In [1]: import numpy as np

In [2]: import numpy.linalg as la

In [3]: np.set_printoptions(precision=3, suppress=True, linewidth=140)

In [4]: rng = np.random.default_rng(20)

In [5]: M = np.eye(6, dtype=int)[rng.permutation(6)] * np.array([2, 1, 0, 3, 2, 2])

In [6]: M
Out[6]: 
array([[2, 0, 0, 0, 0, 0],
       [0, 0, 0, 0, 2, 0],
       [0, 1, 0, 0, 0, 0],
       [0, 0, 0, 0, 0, 2],
       [0, 0, 0, 3, 0, 0],
       [0, 0, 0, 0, 0, 0]])

In [7]: M @ M.T
Out[7]: 
array([[4, 0, 0, 0, 0, 0],
       [0, 4, 0, 0, 0, 0],
       [0, 0, 1, 0, 0, 0],
       [0, 0, 0, 4, 0, 0],
       [0, 0, 0, 0, 9, 0],
       [0, 0, 0, 0, 0, 0]])

In [8]: la.norm(M, axis=0)
Out[8]: array([2., 1., 0., 3., 2., 2.])

In [9]: la.svd(M, compute_uv=False)
Out[9]: array([3., 2., 2., 2., 1., 0.])

In [10]: la.pinv(M)
Out[10]: 
array([[0.5  , 0.   , 0.   , 0.   , 0.   , 0.   ],
       [0.   , 0.   , 1.   , 0.   , 0.   , 0.   ],
       [0.   , 0.   , 0.   , 0.   , 0.   , 0.   ],
       [0.   , 0.   , 0.   , 0.   , 0.333, 0.   ],
       [0.   , 0.5  , 0.   , 0.   , 0.   , 0.   ],
       [0.   , 0.   , 0.   , 0.5  , 0.   , 0.   ]])

In [11]: A = np.array([[1.1, -0.52, 0.48], [1.0, -0.45, 0.8], [1.2, -0.52, 1.28]])

In [12]: np.allclose(A[:-1].T @ la.lstsq(A[:-1].T, A[-1])[0], A[-1])
Out[12]: True

In [13]: np.unique(A.round(6), axis=0).shape
Out[13]: (3, 3)

In [14]: la.lstsq(A[:-1].T, A[-1])[2]
Out[14]: np.int32(2)
